$ python3 -q
>>> import numpy as np
>>> from numpy import linalg as LA
>>> np.set_printoptions(suppress=True, linewidth=120)
>>> K = np.loadtxt("block0.csv", delimiter=",")
>>> K.round(2)
array([[ -0.51,  -8.54,  -9.53, -10.53,  11.56],
       [  0.82,   0.77,  -2.88,  -3.88,  -0.41],
       [  1.88,   8.16,   2.4 ,   1.4 ,  -9.93],
       [  0.19,  -3.65,  -6.03,  -7.03,   5.26],
       [  3.  ,  16.01,   8.01,   7.01, -20.01],
       [  0.49,  -1.59,  -4.56,  -5.56,   2.61],
       [  0.28,  -3.06,  -5.62,  -6.62,   4.51],
       [  1.74,   7.21,   1.72,   0.72,  -8.7 ],
       [  1.82,   7.75,   2.1 ,   1.1 ,  -9.39],
       [ -0.71,  -9.97, -10.55, -11.55,  13.4 ],
       [  0.7 ,  -0.07,  -3.48,  -4.48,   0.66],
       [  0.23,  -3.37,  -5.83,  -6.83,   4.9 ]])
>>> d = LA.norm(K[:, None] - K[None], axis=-1)
>>> np.flatnonzero(d[1] < d.mean() / 2)
array([ 1,  5,  6, 10])
>>> np.round(LA.norm(K, axis=1), 2)
array([20.21,  4.98, 13.28, 11.27, 27.91,  7.83, 10.25, 11.59, 12.53, 22.9 ,  5.75, 10.78])
>>> d[:5, :5].round(2)
array([[ 0.  , 17.89, 32.11,  9.41, 47.18],
       [17.89,  0.  , 14.22,  8.48, 29.29],
       [32.11, 14.22,  0.  , 22.7 , 15.07],
       [ 9.41,  8.48, 22.7 ,  0.  , 37.78],
       [47.18, 29.29, 15.07, 37.78,  0.  ]])
>>> (d + 1e9 * np.eye(12)).round(6).argmin(axis=1)
array([ 9, 10,  8, 11,  2,  6, 11,  8,  2,  0,  1,  3])
>>> LA.matrix_rank(d ** 2)
np.int64(3)
>>> np.unravel_index(d.round(6).argmax(), d.shape)
(np.int64(4), np.int64(9))
>>> d[1].round(2)
array([17.89,  0.  , 14.22,  8.48, 29.29,  4.52,  7.36, 12.39, 13.42, 20.64,  1.61,  7.94])
>>> d.shape
(12, 12)
>>> LA.matrix_rank(K, rtol=0.1)
np.int64(2)
>>> [round(float(x), 2) for x in LA.svd(K, compute_uv=False)[:3]]
[48.9, 15.98, 0.0]
>>> Xs = K - K.mean(axis=0)
>>> left, s, Vt = LA.svd(Xs, full_matrices=False)
>>> np.round(Xs.mean(axis=0), 2) + 0
array([0., 0., 0., 0., 0.])
>>> (s ** 2).sum() ** 2 / (s ** 4).sum()
np.float64(1.0)
>>> np.round(Vt[0] * np.sign(Vt[0, np.abs(Vt[0]).argmax()]), 2)
array([-0.07, -0.52, -0.37, -0.37,  0.67])
>>> np.abs(Vt[0]).argmax()
np.int64(4)
>>> left, s, Vt = LA.svd(K)
>>> s.round(2) + 0
array([48.9 , 15.98,  0.  ,  0.  ,  0.  ])
>>> A2 = left[:, :2] @ np.diag(s[:2]) @ Vt[:2]
>>> round(float(np.abs(K - A2).max()), 2)
0.0
>>> round(LA.norm(K - A2, 2), 2), round(s[2], 2)
(np.float64(0.0), np.float64(0.0))
>>> LA.matrix_rank(K, rtol=0.05)
np.int64(2)
>>> W0 = np.load("layer3.npy")
>>> W0
array([[-2.01,  3.  , -0.03,  4.98,  4.97,  5.  , -5.  ],
       [-2.01,  3.  , -0.03,  5.  ,  5.  ,  4.98, -4.98],
       [-2.01,  2.96,  0.  ,  5.01,  5.02,  4.96, -4.99],
       [-2.01,  2.99,  0.01,  4.98,  5.02,  4.96, -4.96],
       [-2.02,  3.  ,  0.01,  4.98,  5.03,  4.96, -5.05],
       [-1.99,  2.99,  0.01,  5.01,  4.97,  5.04, -5.  ],
       [ 0.99,  1.01, -0.98, -4.98, -1.99,  5.  ,  0.02],
       [ 1.02,  1.  , -1.02, -5.02, -2.02,  5.02, -0.01],
       [ 1.01,  1.02, -1.02, -5.02, -1.99,  5.02, -0.01],
       [ 1.04,  1.02, -1.02, -5.02, -2.01,  5.02,  0.03],
       [ 0.99,  1.01, -0.98, -4.99, -2.  ,  4.99,  0.02],
       [ 1.06,  1.  , -0.96, -5.  , -2.02,  5.01,  0.03],
       [ 4.01,  0.99, -1.01, -0.01, -3.  , -3.95, -2.  ],
       [ 4.02,  1.  , -0.98,  0.03, -3.01, -3.98, -2.03],
       [ 4.02,  0.99, -0.98, -0.04, -2.97, -3.98, -1.98],
       [ 3.99,  1.01, -1.  ,  0.03, -2.98, -4.  , -2.04],
       [ 4.  ,  0.97, -0.99, -0.02, -2.97, -4.03, -1.98],
       [ 3.99,  0.96, -0.97,  0.01, -3.02, -4.06, -2.  ]])
>>> A2 = np.c_[W0[:, :4] @ np.array([[3, -7, 0, -7], [2, 9, -1, 2], [1, -8, -5, 3], [-4, 3, -9, 7]]), np.array([-5, 8, 6, 7, 0, 4, 9, 0, 4, -4, 2, 6, 3, 9, -2, 3, -2, 5])]
>>> A2.round(2)
array([[-19.98,  56.25, -47.67,  54.84,  -5.  ],
       [-20.06,  56.31, -47.85,  54.98,   8.  ],
       [-20.15,  55.74, -48.05,  55.06,   6.  ],
       [-19.96,  55.84, -47.86,  54.94,   7.  ],
       [-19.97,  56.  , -47.87,  55.03,   0.  ],
       [-20.02,  55.79, -48.13,  55.01,   4.  ],
       [ 23.93,  -4.94,  48.71, -42.71,   9.  ],
       [ 24.12,  -5.04,  49.28, -43.34,   0.  ],
       [ 24.13,  -4.79,  49.26, -43.23,   4.  ],
       [ 24.22,  -5.  ,  49.26, -43.44,  -4.  ],
       [ 23.97,  -4.97,  48.8 , -42.78,   2.  ],
       [ 24.22,  -5.74,  48.8 , -43.3 ,   6.  ],
       [ 13.04, -11.11,   4.15, -29.19,   3.  ],
       [ 12.96, -11.21,   3.63, -28.87,   9.  ],
       [ 13.22, -11.51,   4.27, -29.38,  -2.  ],
       [ 12.87, -10.75,   3.72, -28.7 ,   3.  ],
       [ 13.03, -11.41,   4.16, -29.17,  -2.  ],
       [ 12.88, -11.5 ,   3.8 , -28.85,   5.  ]])
>>> np.round(LA.norm(A2 - W0 @ LA.lstsq(W0, A2)[0], axis=0), 2) + 0
array([ 0.  ,  0.  ,  0.  ,  0.  , 16.01])
>>> np.round(LA.norm(LA.qr(W0)[0].T @ A2, axis=0) ** 2 / ((A2 ** 2).sum(axis=0) + 1e-12), 2)
array([1.  , 1.  , 1.  , 1.  , 0.46])
>>> LA.matrix_rank(A2)
np.int64(5)
>>> A2 = np.array([[0, 2, 0, 3], [2, 0, 1, 2], [1, 2, 2, 2], [1, 1, 3, 0]])
>>> A2[-1] = A2[0]
>>> X = A2 + 0.1 * np.eye(4)
>>> X
array([[0.1, 2. , 0. , 3. ],
       [2. , 0.1, 1. , 2. ],
       [1. , 2. , 2.1, 2. ],
       [0. , 2. , 0. , 3.1]])
>>> evals, evecs = LA.eig(X)
>>> np.round(np.sort(LA.eigvals(LA.inv(X))), 2)
array([-0.57,  0.19,  0.56, 10.  ])
>>> A2 = LA.inv(X)
>>> np.round(LA.det(X) * A2, 2)
array([[-9.95, -0.42,  0.2 ,  9.77],
       [-9.92,  0.65, -0.31,  9.38],
       [ 8.09, -0.02, -0.77, -7.32],
       [ 6.4 , -0.42,  0.2 , -6.58]])
>>> round(LA.slogdet(X)[0], 2)
np.float64(-1.0)
>>> np.allclose(A2, X.T)
False
>>> np.round(LA.inv(A2), 2) + 0
array([[0.1, 2. , 0. , 3. ],
       [2. , 0.1, 1. , 2. ],
       [1. , 2. , 2.1, 2. ],
       [0. , 2. , 0. , 3.1]])
>>> round(float(LA.det(X) * LA.det(A2)), 2)
1.0
>>> round(float(LA.cond(X)), 2)
94.04
>>> (np.abs(A2) > 1e-9).astype(int)
array([[1, 1, 1, 1],
       [1, 1, 1, 1],
       [1, 1, 1, 1],
       [1, 1, 1, 1]])
>>> np.einsum("ij,ji->", X, X)
np.float64(34.04)
>>> round(LA.det(2 * X), 2), np.round(LA.det(X), 2)
(np.float64(-26.16), np.float64(-1.63))
>>> np.round(LA.eigvals(X), 2)
array([ 5.28, -1.75,  0.1 ,  1.77])
>>> rng = np.random.default_rng(40)
>>> M = rng.normal(size=(20, 5))
>>> M = 3 * M / LA.norm(M, axis=1, keepdims=True)
>>> M.round(2)
array([[-1.58, -1.48, -1.05,  1.06, -1.44],
       [-1.46, -0.56,  1.97, -1.3 , -0.99],
       [ 0.49,  0.37,  0.98, -1.44, -2.37],
       [-2.75,  0.68, -0.43,  0.88,  0.09],
       [ 2.61,  1.09,  0.31,  0.08, -0.96],
       [-0.68, -0.56,  2.65, -0.33, -1.04],
       [ 0.27,  0.8 , -1.25, -2.58, -0.3 ],
       [ 1.94, -1.31,  1.19,  0.62,  1.31],
       [-0.61, -0.34,  1.54,  0.66, -2.39],
       [ 1.42,  2.27, -0.3 ,  0.92, -0.96],
       [ 0.12,  0.21, -1.52,  2.21,  1.33],
       [ 0.65,  0.92, -2.22,  0.35, -1.63],
       [-0.7 , -0.07, -1.83,  0.2 , -2.26],
       [-0.67,  1.24, -1.43,  0.24, -2.22],
       [ 0.32, -1.97, -1.14, -1.92,  0.25],
       [-1.92, -1.06,  0.45,  1.69,  1.06],
       [-0.28,  1.71,  1.02, -0.2 ,  2.22],
       [-1.56, -0.22,  2.12,  1.18,  0.8 ],
       [-0.75, -2.24, -0.84,  1.24, -1.09],
       [-1.15, -0.28,  1.85,  0.86,  1.85]])
>>> x = np.array([-5, -4, 2, -3, 4])
>>> y = M @ x
>>> np.round(LA.lstsq(M, y)[0], 2)
array([-5., -4.,  2., -3.,  4.])
>>> y = y + 0.02 * rng.normal(size=20)
>>> y.round(2)
array([  2.8 ,  13.41,  -7.1 ,   7.96, -20.87,   7.75,  -0.47,   1.26,  -4.08, -23.37,  -5.81, -18.98,  -9.51, -14.07,
        10.77,  13.93,   6.07,  12.6 ,   2.94,  15.38])
>>> b, *_ = LA.lstsq(M, y)
>>> [round(float(LA.norm(LA.solve(M.T @ M + lam * np.eye(5), M.T @ y))), 2) for lam in (0, 1, 10, 100)]
[8.37, 8.12, 6.5, 2.41]
>>> np.round(M.T @ (y - M @ b), 2) + 0
array([0., 0., 0., 0., 0.])
>>> b.round()
array([-5., -4.,  2., -3.,  4.])
>>> round(LA.norm(y - M @ b), 2)
np.float64(0.04)
